% python3 -q
>>> import numpy as np
>>> np.set_printoptions(precision=2, suppress=True, linewidth=100)
>>> rnd = lambda a: np.round(a, 2) + 0
>>> J = np.loadtxt("test13.csv", delimiter=",")
>>> print(J)
[[1. 3. 1. 3. 1. 3.]
 [3. 5. 3. 5. 3. 5.]
 [0. 3. 0. 3. 0. 3.]
 [1. 3. 1. 3. 1. 3.]
 [3. 5. 3. 5. 3. 5.]
 [0. 3. 0. 3. 0. 3.]]
>>> print(np.argsort(-np.linalg.norm(J, axis=0).round(6), kind="stable")[:3])
[1 3 5]
>>> print(np.linalg.cond(J) > 100)
True
>>> print([round(float(x), 2) for x in np.linalg.svd(J, compute_uv=False)[:3]])
[17.48, 3.53, 0.0]
>>> print(rnd(np.linalg.norm(J, 2) / np.linalg.norm(J)))
0.98
>>> K = np.load("block8.npy")
>>> print(K)
[[ 0  0  1  3  2]
 [ 0  0  1 -3 -1]
 [-1 -1  0 -1 -2]
 [-3  3  1  0 -1]
 [-2  1  2  1  0]]
>>> print(np.linalg.matrix_rank(K, rtol=0.1))
4
>>> print(np.linalg.cond(K) > 100)
True
>>> print(rnd(np.linalg.norm(K, 2) / np.linalg.norm(K)))
0.66
>>> U, sigma, VT = np.linalg.svd(K, full_matrices=False)
>>> print(rnd(U.T @ K @ VT.T))
[[5.23 0.   0.   0.   0.  ]
 [0.   5.23 0.   0.   0.  ]
 [0.   0.   1.9  0.   0.  ]
 [0.   0.   0.   1.9  0.  ]
 [0.   0.   0.   0.   0.  ]]
>>> print(rnd(sigma))
[5.23 5.23 1.9  1.9  0.  ]
>>> print((sigma > 1e-8).sum())
4
>>> print(rnd(VT @ VT.T))
[[1. 0. 0. 0. 0.]
 [0. 1. 0. 0. 0.]
 [0. 0. 1. 0. 0.]
 [0. 0. 0. 1. 0.]
 [0. 0. 0. 0. 1.]]
>>> print(np.allclose(U * sigma @ VT, K))
True
>>> print(rnd(np.sqrt((sigma ** 2).sum())), rnd(np.linalg.norm(K)))
7.87 7.87
>>> print(U.shape, sigma.shape, VT.shape)
(5, 5) (5,) (5, 5)
>>> print(rnd(np.cumsum(sigma ** 2) / np.sum(sigma ** 2)))
[0.44 0.88 0.94 1.   1.  ]
>>> hat = np.triu(np.array([[1, 3, -2, -1, 2],
...     [3, 1, 0, 1, 2],
...     [1, 3, -2, -2, 0],
...     [-1, -2, -2, -3, 1],
...     [1, -1, -2, -3, -3]]), 1) + np.eye(5)
>>> B = hat @ K @ np.linalg.inv(hat)
>>> print(rnd(np.poly(B)))
[ 1.  0. 31.  0. 99.  0.]
>>> print(hat @ K - K @ hat)
[[ 1.  1.  6. -3. -1.]
 [-7.  5.  5.  4.  2.]
 [ 6. -3. -4.  0.  7.]
 [-2. 10. -4. -3.  0.]
 [ 0.  6. -4.  1.  1.]]
>>> print(B)
[[  1.  -2.   9.  19. -13.]
 [ -7.  26.  -8. -50.  10.]
 [  5. -22.   8.  42.  -8.]
 [ -5.  19.  -7. -37.   8.]
 [ -2.   7.  -2. -12.   2.]]
>>> print(np.trace(B), np.trace(K))
0.0 0
>>> def softmax(z):
...     e = np.exp(z - z.max(axis=-1, keepdims=True))
...     return e / e.sum(axis=-1, keepdims=True)
... 
>>> print(rnd(softmax(J[4] + 4)))
[0.04 0.29 0.04 0.29 0.04 0.29]
>>> print(rnd(softmax(10 * J[4])))
[0.   0.33 0.   0.33 0.   0.33]
>>> print(rnd(softmax(J).sum(axis=1)))
[1. 1. 1. 1. 1. 1.]
>>> att = J @ J.T / np.sqrt(6)
>>> print(softmax(att).round(6).argmax(axis=1))
[1 1 1 1 1 1]
>>> print(rnd(softmax(att + np.triu(np.full(att.shape, -np.inf), 1))))
[[1.  0.  0.  0.  0.  0. ]
 [0.  1.  0.  0.  0.  0. ]
 [0.  1.  0.  0.  0.  0. ]
 [0.  1.  0.  0.  0.  0. ]
 [0.  0.5 0.  0.  0.5 0. ]
 [0.  0.5 0.  0.  0.5 0. ]]
>>> print(rnd(softmax(att)))
[[0.  0.5 0.  0.  0.5 0. ]
 [0.  0.5 0.  0.  0.5 0. ]
 [0.  0.5 0.  0.  0.5 0. ]
 [0.  0.5 0.  0.  0.5 0. ]
 [0.  0.5 0.  0.  0.5 0. ]
 [0.  0.5 0.  0.  0.5 0. ]]
>>> W0 = np.load("a.npy")
>>> print(W0)
[[2 0 0]
 [1 3 0]
 [0 0 3]]
>>> print((W0 != 0).astype(int))
[[1 0 0]
 [1 1 0]
 [0 0 1]]
>>> print((np.linalg.matrix_power((W0 != 0) + (W0.T != 0) + np.eye(3), 3) > 0).astype(int))
[[1 1 0]
 [1 1 0]
 [0 0 1]]
>>> print(rnd(np.sort(np.linalg.eigvals(W0).real)))
[2. 3. 3.]
>>> print(np.flatnonzero(np.linalg.matrix_power((W0 != 0) + (W0.T != 0) + np.eye(3), 3)[2]))
[2]
>>> feats = np.array([[-1.8, -1.2, -0.9],
...     [-0.4, -1.2, -1.2],
...     [-0.6, -1.1, -0.2],
...     [1.1, 2.0, -1.9],
...     [-0.4, 0.5, 1.4]])
>>> print(feats)
[[-1.8 -1.2 -0.9]
 [-0.4 -1.2 -1.2]
 [-0.6 -1.1 -0.2]
 [ 1.1  2.  -1.9]
 [-0.4  0.5  1.4]]
>>> C2 = feats.T @ feats
>>> print(rnd(C2))
[[ 5.13  5.3  -0.43]
 [ 5.3   8.34 -0.36]
 [-0.43 -0.36  7.86]]
>>> print((feats @ feats.T).shape)
(5, 5)
>>> x0 = np.array([2, 0, 1])
>>> a = np.maximum(feats @ x0, 0)
>>> print(rnd(np.maximum(feats @ x0, 0) - np.maximum(-feats @ x0, 0)))
[-4.5 -2.  -1.4  0.3  0.6]
>>> print(rnd(np.tanh(feats @ x0)))
[-1.   -0.96 -0.89  0.29  0.54]
>>> print(feats * (a > 1e-9)[:, None])
[[-0.  -0.  -0. ]
 [-0.  -0.  -0. ]
 [-0.  -0.  -0. ]
 [ 1.1  2.  -1.9]
 [-0.4  0.5  1.4]]
>>> print(rnd(feats.T @ a))
[0.09 0.9  0.27]
>>> print(np.flatnonzero(a > 1e-9))
[3 4]
>>> print(rnd(np.maximum(feats @ (3 * x0), 0)))
[0.  0.  0.  0.9 1.8]
>>> rng = np.random.default_rng(579)
>>> lab = rng.permutation(3)
>>> B = feats[:, lab] * rng.choice([-1, 1], 3)
>>> print(B)
[[ 1.8 -0.9  1.2]
 [ 0.4 -1.2  1.2]
 [ 0.6 -0.2  1.1]
 [-1.1 -1.9 -2. ]
 [ 0.4  1.4 -0.5]]
>>> U, _, VT = np.linalg.svd(feats.T @ B)
>>> print(lab)
[0 2 1]
>>> hat = feats @ np.linalg.solve(feats.T @ feats, feats.T)
>>> print(rnd((np.eye(5) - hat) @ feats))
[[0. 0. 0.]
 [0. 0. 0.]
 [0. 0. 0.]
 [0. 0. 0.]
 [0. 0. 0.]]
>>> print(rnd(hat))
[[ 0.93  0.12  0.13  0.06  0.17]
 [ 0.12  0.43  0.22 -0.04 -0.43]
 [ 0.13  0.22  0.16 -0.22 -0.15]
 [ 0.06 -0.04 -0.22  0.93 -0.12]
 [ 0.17 -0.43 -0.15 -0.12  0.55]]
>>> print(rnd(np.diag(hat)))
[0.93 0.43 0.16 0.93 0.55]
>>> print(rnd(np.trace(hat)))
3.0
>>> print(np.allclose(hat @ hat, hat))
True
>>> print(rnd(hat @ feats[:, 2]))
[-0.9 -1.2 -0.2 -1.9  1.4]
>>> B = np.array([[-3, 0], [-1, 3]])
>>> basis = np.kron(B, feats)
>>> print(rnd(np.linalg.norm(basis, 2)), rnd(np.linalg.norm(B, 2) * np.linalg.norm(feats, 2)))
12.44 12.44
>>> print(basis.shape)
(10, 6)
>>> B = np.array([[8]])
>>> basis = np.array([[1]])
>>> A = np.block([[B, np.zeros((1, 1))], [np.zeros((1, 1)), basis]])
>>> print(A)
[[8. 0.]
 [0. 1.]]
>>> print(rnd(np.linalg.det(A[::-1])))
-8.0
>>> print(rnd(np.linalg.det(2 * A)), rnd(np.linalg.det(A)))
32.0 8.0
>>> print(np.poly(A))
[ 1. -9.  8.]
>>> print(np.einsum("ii->", A))
9.0
>>> print(np.kron(np.eye(2, dtype=int), A))
[[8. 0. 0. 0.]
 [0. 1. 0. 0.]
 [0. 0. 8. 0.]
 [0. 0. 0. 1.]]
>>> print(rnd(np.linalg.det(A.T)))
8.0
>>> print(rnd(np.linalg.eigvals(A)))
[8. 1.]
>>> O, vecs = np.linalg.qr(A[:, :1])[0], np.linalg.qr(A[:, 1:])[0]
>>> sigma = np.linalg.svd(O.T @ vecs, compute_uv=False)
>>> print(rnd(np.linalg.norm(O @ O.T - vecs @ vecs.T, 2)))
1.0
>>> evals, vecs = np.linalg.eigh(A)
>>> x0 = np.array([4, 2])
>>> print(np.abs(A).sum(axis=1).max(), np.abs(evals).max())
8.0 8.0
>>> x0 = np.ones(2)
>>> for _ in range(6):
...     x0 = A @ x0
...     x0 /= np.linalg.norm(x0)
...     print(round(x0 @ A @ x0, 2))
... 
7.89
8.0
8.0
8.0
8.0
8.0
>>> print(rnd(x0))
[1. 0.]
>>> print(rnd(np.linalg.eigvalsh(A)[-1]))
8.0
>>> t3 = np.stack([A, -2 * A, A[::-1]])
>>> print((t3 @ A.T).shape)
(3, 2, 2)
>>> print(t3.shape)
(3, 2, 2)
>>> print(rnd(np.linalg.norm(t3, axis=(1, 2))))
[ 8.06 16.12  8.06]
>>> print(t3.sum(axis=0))
[[-8.  1.]
 [ 8. -1.]]
>>> m1 = np.array([[2, 0, 1, 0, 3, 3, 2],
...     [0, 2, 0, 0, 0, 0, 0],
...     [0, 0, 2, 0, 2, 1, 2],
...     [0, 0, 0, 2, 0, 0, 0],
...     [1, 0, 2, 0, 1, 1, 0],
...     [1, 0, 1, 0, 2, 2, 1],
...     [0, 0, 3, 0, 1, 0, 3]])
>>> w1 = np.array([[0, 2, -2, -2, 1, -1],
...     [3, -2, 3, 3, 3, 3],
...     [2, -3, 0, 3, -1, 0],
...     [2, -2, -3, -1, 2, 2],
...     [1, -2, 1, -2, -2, -3],
...     [1, 0, -3, 2, 3, 3],
...     [-1, 0, -3, 1, 3, 1]])
>>> coef = np.array([-3, 3, 2, -1, 0, 0])
>>> act = np.maximum(m1 @ w1 + coef, 0)
>>> print(np.linalg.matrix_rank(act))
5
>>> basis = np.array([[2, 2], [2, 2], [1, 0], [2, 3], [1, 1], [2, 2]])
>>> print(act @ basis)
[[16 16]
 [42 39]
 [17 22]
 [14 14]
 [12 15]
 [11 12]
 [24 33]]
>>> print(w1 @ basis)
[[ -3  -3]
 [ 20  20]
 [  3   6]
 [  1   3]
 [-13 -16]
 [ 12  17]
 [  2   6]]
>>> print((act @ basis).round(6).argmax(axis=1))
[0 0 1 0 1 1 1]
>>> print(m1 @ m1)
[[10  0 19  0 19 16 15]
 [ 0  4  0  0  0  0  0]
 [ 3  0 15  0 10  6 11]
 [ 0  0  0  4  0  0  0]
 [ 4  0  8  0 10  8  7]
 [ 6  0 12  0 12 10  9]
 [ 1  0 17  0 10  4 15]]
>>> print(rnd(np.linalg.det(m1)))
-16.0
>>> print(rnd(np.sort(np.abs(np.linalg.eigvals(m1)))))
[0.15 1.   1.24 2.   2.   3.24 6.85]
>>> print((m1 - m1.T) / 2)
[[ 0.   0.   0.5  0.   1.   1.   1. ]
 [ 0.   0.   0.   0.   0.   0.   0. ]
 [-0.5  0.   0.   0.   0.   0.  -0.5]
 [ 0.   0.   0.   0.   0.   0.   0. ]
 [-1.   0.   0.   0.   0.  -0.5 -0.5]
 [-1.   0.   0.   0.   0.5  0.   0.5]
 [-1.   0.   0.5  0.   0.5 -0.5  0. ]]
>>> print(np.allclose(m1, m1.T))
False
>>> print((m1 + m1.T) / 2)
[[2.  0.  0.5 0.  2.  2.  1. ]
 [0.  2.  0.  0.  0.  0.  0. ]
 [0.5 0.  2.  0.  2.  1.  2.5]
 [0.  0.  0.  2.  0.  0.  0. ]
 [2.  0.  2.  0.  1.  1.5 0.5]
 [2.  0.  1.  0.  1.5 2.  0.5]
 [1.  0.  2.5 0.  0.5 0.5 3. ]]
>>> print(np.allclose(m1 @ m1.T, m1.T @ m1))
False
